% python3 -q
>>> import numpy as np
>>> np.set_printoptions(suppress=True, linewidth=120)
>>> rnd = lambda a: np.round(a, 4) + 0
>>> J = np.array([[11, -5, -5, 0], [-5, 20, 0, 13], [-5, 0, 6, -2], [0, 13, -2, 11]])
>>> evals, vecs = np.linalg.eigh(J)
>>> rnd(np.linalg.eigvalsh(J @ J))
array([  0.7417,   6.5773, 208.4205, 908.2605])
>>> rnd(np.linalg.svd(J, compute_uv=False))
array([30.1374, 14.4368,  2.5646,  0.8612])
>>> (evals > 1e-8).sum(), (evals < -1e-8).sum()
(np.int64(4), np.int64(0))
>>> np.abs(vecs[:, -1]).round(6).argmax()
np.int64(1)
>>> evals.sum(), np.trace(J)
(np.float64(48.0), np.int64(48))
>>> J @ J
array([[ 171, -155,  -85,  -55],
       [-155,  594,   -1,  403],
       [ -85,   -1,   65,  -34],
       [ -55,  403,  -34,  294]])
>>> np.trace(J)
np.int64(48)
>>> np.linalg.determinant(J)
Traceback (most recent call last):
  File "<python-input-12>", line 1, in <module>
    np.linalg.determinant(J)
    ^^^^^^^^^^^^^^^^^^^^^
AttributeError: module 'numpy.linalg' has no attribute 'determinant'
>>> vec = np.array([1, -2, 1, -2])
>>> y = J @ vec
>>> beta, lr = np.zeros(4), 1 / np.linalg.norm(J, 2) ** 2
>>> for i in range(30):
...     beta -= lr * J.T @ (J @ beta - y)
...     if i % 10 == 0: print(i, round(np.linalg.norm(J @ beta - y), 4))
... 
0 4.6763
10 2.3755
20 2.1995
>>> rnd(np.linalg.cond(J))
np.float64(34.993)
>>> r0, v = J[2], J[0]
>>> r0 @ v
np.int64(-85)
>>> r0 @ r0
np.int64(65)
>>> pr = (r0 @ v) / (r0 @ r0) * r0
>>> np.outer(r0, v)
array([[-55,  25,  25,   0],
       [  0,   0,   0,   0],
       [ 66, -30, -30,   0],
       [-22,  10,  10,   0]])
>>> evals, vecs = np.linalg.eigh(J)
>>> vec = np.array([0, 2, 6, 2])
>>> rnd(vecs * np.maximum(evals, 0) @ vecs.T)
array([[11., -5., -5.,  0.],
       [-5., 20.,  0., 13.],
       [-5.,  0.,  6., -2.],
       [ 0., 13., -2., 11.]])
>>> np.abs(J).sum(axis=1).max(), rnd(np.abs(evals).max())
(np.int64(38), np.float64(30.1374))
>>> vec @ J @ vec / (vec @ vec), rnd(evals[0]), rnd(evals[-1])
(np.float64(9.0), np.float64(0.8612), np.float64(30.1374))
>>> rnd(vecs * np.sqrt(evals) @ vecs.T)
array([[ 3.0816, -0.7769, -0.9237,  0.2163],
       [-0.7769,  3.9103,  0.0072,  2.0263],
       [-0.9237,  0.0072,  2.2373, -0.376 ],
       [ 0.2163,  2.0263, -0.376 ,  2.5896]])
>>> A = np.loadtxt("layer11.csv", delimiter=",")
>>> A
array([[-8.7,  1. ,  3. , -8. ],
       [-3. ,  0.3,  5. ,  3. ],
       [-2. , -7. ,  8.3,  8. ],
       [-9. ,  1. ,  3. , -7.7]])
>>> q, vecs = np.linalg.qr(A[:, :3])[0], np.linalg.qr(A[:, 3:])[0]
>>> sig = np.linalg.svd(q.T @ vecs, compute_uv=False)
>>> rnd(np.linalg.norm(q @ q.T - vecs @ vecs.T, 2))
np.float64(1.0)
>>> rnd(np.degrees(np.arccos(sig.clip(0, 1))))
array([2.0692])
>>> rnd(sig)
array([0.9993])
>>> rng = np.random.default_rng(5464)
>>> lab = rng.permutation(4)
>>> lab
array([2, 1, 0, 3])
>>> Y = J[lab][:, lab]
>>> np.trace(Y)
np.int64(48)
>>> rnd(np.linalg.det(Y)), rnd(np.linalg.det(J[lab]))
(np.float64(961.0), np.float64(-961.0))
>>> np.diag(Y)
array([ 6, 20, 11, 11])
>>> rnd(np.sort(np.abs(np.linalg.eigvals(Y))))
array([ 0.8612,  2.5646, 14.4368, 30.1374])
>>> np.allclose(Y, J)
False
>>> W1 = np.array([[4, -2, 0, 0, 0],
...     [1, -2, -4, -4, 1],
...     [5, 1, 3, 4, -5],
...     [0, 2, -1, 0, -4]])
>>> beta = np.array([1, 0, 2, 3, 3])
>>> act = np.maximum(J @ W1 + beta, 0)
>>> (act > 0).mean(axis=0)
array([1.  , 0.25, 0.5 , 0.5 , 0.25])
>>> act
array([[15,  0,  7,  3, 23],
       [ 1,  0,  0,  0,  0],
       [11, 12, 22, 27,  0],
       [ 4,  0,  0,  0,  0]])
>>> Z = np.array([[-1, 0, 0], [-2, -2, 2], [-1, 2, 1], [1, -1, 2], [2, 2, -2]])
>>> (act @ Z).round(6).argmax(axis=1)
array([1, 1, 2, 1])
>>> W1 @ Z
array([[  0,   4,  -4],
       [  5,   2, -18],
       [-16, -10,  23],
       [-11, -14,  11]])
>>> A.ravel(order="F")
array([-8.7, -3. , -2. , -9. ,  1. ,  0.3, -7. ,  1. ,  3. ,  5. ,  8.3,  3. , -8. ,  3. ,  8. , -7.7])
>>> A.reshape(-1, 2)
array([[-8.7,  1. ],
       [ 3. , -8. ],
       [-3. ,  0.3],
       [ 5. ,  3. ],
       [-2. , -7. ],
       [ 8.3,  8. ],
       [-9. ,  1. ],
       [ 3. , -7.7]])
>>> t3 = A.reshape(4, 2, -1)
>>> np.einsum("ihd,jhd->hij", t3, t3).shape
(2, 4, 4)
>>> Y = np.array([[-5, 4, -5], [4, -2, -2], [1, -1, -4]])
>>> feats = np.triu(Y, 1)
>>> feats
array([[ 0,  4, -5],
       [ 0,  0, -2],
       [ 0,  0,  0]])
>>> np.allclose(feats, feats.T)
False
>>> (feats - feats.T) / 2
array([[ 0. ,  2. , -2.5],
       [-2. ,  0. , -1. ],
       [ 2.5,  1. ,  0. ]])
>>> rnd(np.abs(np.linalg.eigvals(feats)).max())
np.float64(0.0)
>>> np.trace(feats)
np.int64(0)
>>> lab = rng.permutation(3)
>>> lab
array([0, 2, 1])
>>> Y = feats[lab][:, lab]
>>> np.allclose(Y, feats)
False
>>> Y
array([[ 0, -5,  4],
       [ 0,  0,  0],
       [ 0, -2,  0]])
>>> data = np.loadtxt("arr.csv", delimiter=",")
>>> data
array([[ 1.,  0., -2., -1.,  0.],
       [-2., -1.,  0.,  1.,  0.],
       [ 2., -2.,  1.,  1.,  0.],
       [ 1.,  1.,  0.,  1.,  0.],
       [ 0.,  0.,  0.,  0., -6.]])
>>> data.mean(axis=0)
array([ 0.4, -0.4, -0.2,  0.4, -1.2])
>>> np.unravel_index(np.abs(data).argmax(), data.shape)
(np.int64(4), np.int64(4))
>>> np.diff(data, axis=0)
array([[-3., -1.,  2.,  2.,  0.],
       [ 4., -1.,  1.,  0.,  0.],
       [-1.,  3., -1.,  0.,  0.],
       [-1., -1.,  0., -1., -6.]])
>>> data[5]
Traceback (most recent call last):
  File "<python-input-74>", line 1, in <module>
    data[5]
    ~~~~^^^
IndexError: index 5 is out of bounds for axis 0 with size 5
>>> np.linalg.matrix_rank(data)
np.int64(5)
>>> rnd(np.linalg.svd(data, compute_uv=False))
array([6.    , 3.2456, 3.0436, 1.9394, 1.2005])
>>> np.count_nonzero(data)
np.int64(14)
>>> np.abs(data).max()
np.float64(6.0)
>>> data.sum(axis=1)
array([-2., -2.,  2.,  3., -6.])
>>> data.sum(axis=0)
array([ 2., -2., -1.,  2., -6.])
>>> (data != 0).astype(int)
array([[1, 0, 1, 1, 0],
       [1, 1, 0, 1, 0],
       [1, 1, 1, 1, 0],
       [1, 1, 0, 1, 0],
       [0, 0, 0, 0, 1]])
>>> data @ data
array([[-4.,  3., -4., -4.,  0.],
       [ 1.,  2.,  4.,  2.,  0.],
       [ 9.,  1., -3., -2.,  0.],
       [ 0.,  0., -2.,  1.,  0.],
       [ 0.,  0.,  0.,  0., 36.]])
>>> m1 = np.load("run14.npy")
>>> rnd(m1)
array([[ 1.   ,  0.   ,  0.   ,  0.   ,  0.   ],
       [ 0.   ,  0.5  ,  0.   ,  0.   , -0.866],
       [ 0.   ,  0.   ,  1.   ,  0.   ,  0.   ],
       [ 0.   ,  0.   ,  0.   ,  1.   ,  0.   ],
       [ 0.   ,  0.866,  0.   ,  0.   ,  0.5  ]])
>>> vec = np.array([-3, -1, 3, -2, -3])
>>> rnd(np.sort(np.abs(np.degrees(np.angle(np.linalg.eigvals(m1))))))
array([ 0.,  0.,  0., 60., 60.])
>>> 5 - np.linalg.matrix_rank(m1 - np.eye(5), tol=1e-8)
np.int64(3)
>>> rnd(np.linalg.norm(vec)), rnd(np.linalg.norm(m1 @ vec))
(np.float64(5.6569), np.float64(5.6569))
>>> rnd(m1.T @ (m1 @ vec))
array([-3., -1.,  3., -2., -3.])
>>> rnd(np.linalg.inv(m1))
array([[ 1.   ,  0.   ,  0.   ,  0.   ,  0.   ],
       [ 0.   ,  0.5  ,  0.   ,  0.   ,  0.866],
       [ 0.   ,  0.   ,  1.   ,  0.   ,  0.   ],
       [ 0.   ,  0.   ,  0.   ,  1.   ,  0.   ],
       [ 0.   , -0.866,  0.   ,  0.   ,  0.5  ]])
>>> np.trace(m1)
np.float64(4.0)
>>> rnd((m1 + m1.T) / 2)
array([[1. , 0. , 0. , 0. , 0. ],
       [0. , 0.5, 0. , 0. , 0. ],
       [0. , 0. , 1. , 0. , 0. ],
       [0. , 0. , 0. , 1. , 0. ],
       [0. , 0. , 0. , 0. , 0.5]])
>>> np.allclose(m1, m1.T)
False
>>> rnd((m1 - m1.T) / 2)
array([[ 0.   ,  0.   ,  0.   ,  0.   ,  0.   ],
       [ 0.   ,  0.   ,  0.   ,  0.   , -0.866],
       [ 0.   ,  0.   ,  0.   ,  0.   ,  0.   ],
       [ 0.   ,  0.   ,  0.   ,  0.   ,  0.   ],
       [ 0.   ,  0.866,  0.   ,  0.   ,  0.   ]])
>>> rnd(np.abs(np.linalg.eigvals(m1)).max())
np.float64(1.0)
>>> E = np.arange(20).reshape(5, 4) + -1
>>> E
array([[-1,  0,  1,  2],
       [ 3,  4,  5,  6],
       [ 7,  8,  9, 10],
       [11, 12, 13, 14],
       [15, 16, 17, 18]])
>>> C2 = E.T @ E
>>> rnd(np.linalg.eigvalsh(C2)[::-1])
array([2102.3896,    7.6104,    0.    ,    0.    ])
>>> np.linalg.matrix_rank(C2)
np.int64(2)
>>> C2
array([[405, 440, 475, 510],
       [440, 480, 520, 560],
       [475, 520, 565, 610],
       [510, 560, 610, 660]])
>>> M = np.load("data.npy")
>>> M
array([[ 15.008 , -14.9827,  -8.9429],
       [ -5.0204,   3.1952,  -0.9988],
       [ -9.9345,   4.0551,  -6.0432],
       [ 25.0293, -20.0181,  -4.825 ],
       [  0.0564,   5.0481,   9.8187]])
>>> Y = np.c_[M[:, :1] @ np.array([[1]]), np.array([-2, 3, 5, 0, 5])]
>>> Y
array([[15.008 , -2.    ],
       [-5.0204,  3.    ],
       [-9.9345,  5.    ],
       [25.0293,  0.    ],
       [ 0.0564,  5.    ]])
>>> np.linalg.matrix_rank(np.c_[M, Y])
np.int64(4)
>>> rnd(np.linalg.norm(np.linalg.qr(M)[0].T @ Y, axis=0) ** 2 / ((Y ** 2).sum(axis=0) + 1e-12))
array([1.    , 0.7782])
>>> proj = Y @ np.linalg.solve(Y.T @ Y, Y.T)
>>> np.linalg.matrix_rank(np.eye(5) - proj)
np.int64(3)
>>> rnd((np.eye(5) - proj) @ Y)
array([[0., 0.],
       [0., 0.],
       [0., 0.],
       [0., 0.],
       [0., 0.]])
>>> rnd(np.linalg.eigvalsh(proj))
array([0., 0., 0., 1., 1.])
>>> np.trace(proj)
np.float64(2.0)
>>> rnd(np.diag(proj))
array([0.2364, 0.1432, 0.4039, 0.7512, 0.4652])
>>> np.allclose(proj @ proj, proj)
True
>>> left, sig, Vh = np.linalg.svd(M)
>>> np.argmax(sig[:-1] / (sig[1:] + 1e-6)) + 1
np.int64(2)
>>> Y = left[:, :2] @ np.diag(sig[:2]) @ Vh[:2]
>>> rnd(np.abs(M - Y).max())
np.float64(0.093)
>>> rnd(np.linalg.norm(M - Y, 2)), rnd(sig[2])
(np.float64(0.1949), np.float64(0.1949))
>>> np.linalg.matrix_rank(Y)
np.int64(2)
>>> rnd(np.linalg.norm(M - Y) / np.linalg.norm(M))
np.float64(0.0045)
>>> lab = rng.permutation(3)
>>> Y = M[:, lab] * rng.choice([-1, 1], 3)
>>> Y
array([[-14.9827, -15.008 ,   8.9429],
       [  3.1952,   5.0204,   0.9988],
       [  4.0551,   9.9345,   6.0432],
       [-20.0181, -25.0293,   4.825 ],
       [  5.0481,  -0.0564,  -9.8187]])
>>> left, _, Vh = np.linalg.svd(M.T @ Y)
>>> rnd(np.linalg.lstsq(M, Y)[0])
array([[ 0., -1.,  0.],
       [ 1.,  0.,  0.],
       [ 0.,  0., -1.]])
>>> proj = M @ np.linalg.solve(M.T @ M, M.T)
>>> rnd(proj @ M[:, 2])
array([-8.9429, -0.9988, -6.0432, -4.825 ,  9.8187])
>>> rnd(np.linalg.eigvalsh(proj))
array([0., 0., 1., 1., 1.])
>>> rnd(np.diag(proj))
array([0.4958, 0.4431, 0.5583, 0.6522, 0.8506])
>>> rnd((np.eye(5) - proj) @ M)
array([[0., 0., 0.],
       [0., 0., 0.],
       [0., 0., 0.],
       [0., 0., 0.],
       [0., 0., 0.]])
>>> rnd(proj)
array([[ 0.4958,  0.1645,  0.1952,  0.413 , -0.1194],
       [ 0.1645,  0.4431,  0.3656, -0.0658,  0.2858],
       [ 0.1952,  0.3656,  0.5583, -0.2187, -0.1644],
       [ 0.413 , -0.0658, -0.2187,  0.6522,  0.064 ],
       [-0.1194,  0.2858, -0.1644,  0.064 ,  0.8506]])
>>> rnd(np.trace(proj))
np.float64(3.0)
>>> Y = np.array([[2, 9, 6], [6, 0, 5], [2, 0, 0]])
>>> Z = np.array([[-8]])
>>> mat = np.block([[Y, np.array([[-1], [-2], [-2]])], [np.zeros((1, 3)), Z]])
>>> mat
array([[ 2.,  9.,  6., -1.],
       [ 6.,  0.,  5., -2.],
       [ 2.,  0.,  0., -2.],
       [ 0.,  0.,  0., -8.]])
>>> q = mat.astype(float).copy()
>>> for j in range(4):
...     q[:, j] -= q[:, :j] @ (q[:, :j].T @ q[:, j])
...     q[:, j] /= np.linalg.norm(q[:, j])
... 
>>> rnd(q.T @ q)
array([[1., 0., 0., 0.],
       [0., 1., 0., 0.],
       [0., 0., 1., 0.],
       [0., 0., 0., 1.]])
